$ ipython --no-banner

In [1]: import numpy as np

In [2]: np.set_printoptions(precision=3, suppress=True, linewidth=160, legacy="1.25")

In [3]: m1 = 0.9 ** np.abs(np.subtract.outer(np.arange(9), np.arange(9)))

In [4]: m1
Out[4]: 
array([[1.   , 0.9  , 0.81 , 0.729, 0.656, 0.59 , 0.531, 0.478, 0.43 ],
       [0.9  , 1.   , 0.9  , 0.81 , 0.729, 0.656, 0.59 , 0.531, 0.478],
       [0.81 , 0.9  , 1.   , 0.9  , 0.81 , 0.729, 0.656, 0.59 , 0.531],
       [0.729, 0.81 , 0.9  , 1.   , 0.9  , 0.81 , 0.729, 0.656, 0.59 ],
       [0.656, 0.729, 0.81 , 0.9  , 1.   , 0.9  , 0.81 , 0.729, 0.656],
       [0.59 , 0.656, 0.729, 0.81 , 0.9  , 1.   , 0.9  , 0.81 , 0.729],
       [0.531, 0.59 , 0.656, 0.729, 0.81 , 0.9  , 1.   , 0.9  , 0.81 ],
       [0.478, 0.531, 0.59 , 0.656, 0.729, 0.81 , 0.9  , 1.   , 0.9  ],
       [0.43 , 0.478, 0.531, 0.59 , 0.656, 0.729, 0.81 , 0.9  , 1.   ]])

In [5]: Y = m1 / np.sqrt((m1 ** 2).mean(axis=1, keepdims=True))

In [6]: Y[3]
Out[6]: array([0.91 , 1.011, 1.124, 1.248, 1.124, 1.011, 0.91 , 0.819, 0.737])

In [7]: np.linalg.norm(Y, axis=1)
Out[7]: array([3., 3., 3., 3., 3., 3., 3., 3., 3.])

In [8]: E = np.load("out10.npy")

In [9]: E
Out[9]: 
array([[0.062, 0.062, 0.044, 0.027, 0.027, 0.097, 0.027, 0.062, 0.009, 0.08 , 0.097, 0.097, 0.044, 0.097],
       [0.062, 0.062, 0.044, 0.027, 0.027, 0.097, 0.027, 0.062, 0.009, 0.08 , 0.097, 0.097, 0.044, 0.097],
       [0.044, 0.044, 0.032, 0.019, 0.019, 0.07 , 0.019, 0.044, 0.006, 0.057, 0.07 , 0.07 , 0.032, 0.07 ],
       [0.027, 0.027, 0.019, 0.011, 0.011, 0.042, 0.011, 0.027, 0.004, 0.034, 0.042, 0.042, 0.019, 0.042],
       [0.027, 0.027, 0.019, 0.011, 0.011, 0.042, 0.011, 0.027, 0.004, 0.034, 0.042, 0.042, 0.019, 0.042],
       [0.097, 0.097, 0.07 , 0.042, 0.042, 0.153, 0.042, 0.097, 0.014, 0.125, 0.153, 0.153, 0.07 , 0.153],
       [0.027, 0.027, 0.019, 0.011, 0.011, 0.042, 0.011, 0.027, 0.004, 0.034, 0.042, 0.042, 0.019, 0.042],
       [0.062, 0.062, 0.044, 0.027, 0.027, 0.097, 0.027, 0.062, 0.009, 0.08 , 0.097, 0.097, 0.044, 0.097],
       [0.009, 0.009, 0.006, 0.004, 0.004, 0.014, 0.004, 0.009, 0.001, 0.011, 0.014, 0.014, 0.006, 0.014],
       [0.08 , 0.08 , 0.057, 0.034, 0.034, 0.125, 0.034, 0.08 , 0.011, 0.103, 0.125, 0.125, 0.057, 0.125],
       [0.097, 0.097, 0.07 , 0.042, 0.042, 0.153, 0.042, 0.097, 0.014, 0.125, 0.153, 0.153, 0.07 , 0.153],
       [0.097, 0.097, 0.07 , 0.042, 0.042, 0.153, 0.042, 0.097, 0.014, 0.125, 0.153, 0.153, 0.07 , 0.153],
       [0.044, 0.044, 0.032, 0.019, 0.019, 0.07 , 0.019, 0.044, 0.006, 0.057, 0.07 , 0.07 , 0.032, 0.07 ],
       [0.097, 0.097, 0.07 , 0.042, 0.042, 0.153, 0.042, 0.097, 0.014, 0.125, 0.153, 0.153, 0.07 , 0.153]])

In [10]: np.argsort(-np.linalg.norm(E, axis=0).round(6), kind="stable")[:3]
Out[10]: array([ 5, 10, 11])

In [11]: np.linalg.cond(E) > 100
Out[11]: True

In [12]: np.linalg.matrix_rank(E, rtol=0.1)
Out[12]: 1

In [13]: rng = np.random.default_rng(797)

In [14]: z = rng.permutation(14)

In [15]: z
Out[15]: array([13,  8, 10, 12,  9,  3, 11,  5,  1,  4,  6,  2,  0,  7])

In [16]: Y = E[z][:, z]

In [17]: round(np.linalg.det(Y), 3), np.round(np.linalg.det(E[z]), 3)
Out[17]: (0.0, -0.0)

In [18]: np.diag(Y)
Out[18]: array([0.153, 0.001, 0.153, 0.032, 0.103, 0.011, 0.153, 0.153, 0.062, 0.011, 0.011, 0.032, 0.062, 0.062])

In [19]: w, V = np.linalg.eigvalsh(E)
Traceback (most recent call last):
  Cell In[19], line 1
    w, V = np.linalg.eigvalsh(E)
ValueError: too many values to unpack (expected 2)


In [20]: w, V = np.linalg.eigh(E)

In [21]: np.round(np.linalg.svd(E, compute_uv=False), 3) + 0
Out[21]: array([1., 0., 0., 0., 0., 0., 0., 0., 0., 0., 0., 0., 0., 0.])

In [22]: Y = np.array([[0, 7, 1],
    ...:     [7, 9, 3],
    ...:     [8, 0, 3],
    ...:     [7, 0, 0],
    ...:     [6, 1, 3],
    ...:     [6, 1, 5],
    ...:     [8, 6, 9],
    ...:     [5, 7, 3],
    ...:     [6, 9, 6],
    ...:     [9, 8, 7],
    ...:     [5, 9, 3],
    ...:     [9, 4, 1],
    ...:     [5, 7, 6],
    ...:     [4, 2, 1]])

In [23]: np.linalg.matrix_rank(np.vstack([E, Y.T]))
Out[23]: 4

In [24]: np.einsum("ij,ij->i", E, E)
Out[24]: array([0.062, 0.062, 0.032, 0.011, 0.011, 0.153, 0.011, 0.062, 0.001, 0.103, 0.153, 0.153, 0.032, 0.153])

In [25]: Y @ E
Traceback (most recent call last):
  Cell In[25], line 1
    Y @ E
ValueError: matmul: Input operand 1 has a mismatch in its core dimension 0, with gufunc signature (n?,k),(k,m?)->(n?,m?) (size 14 is different from 3)
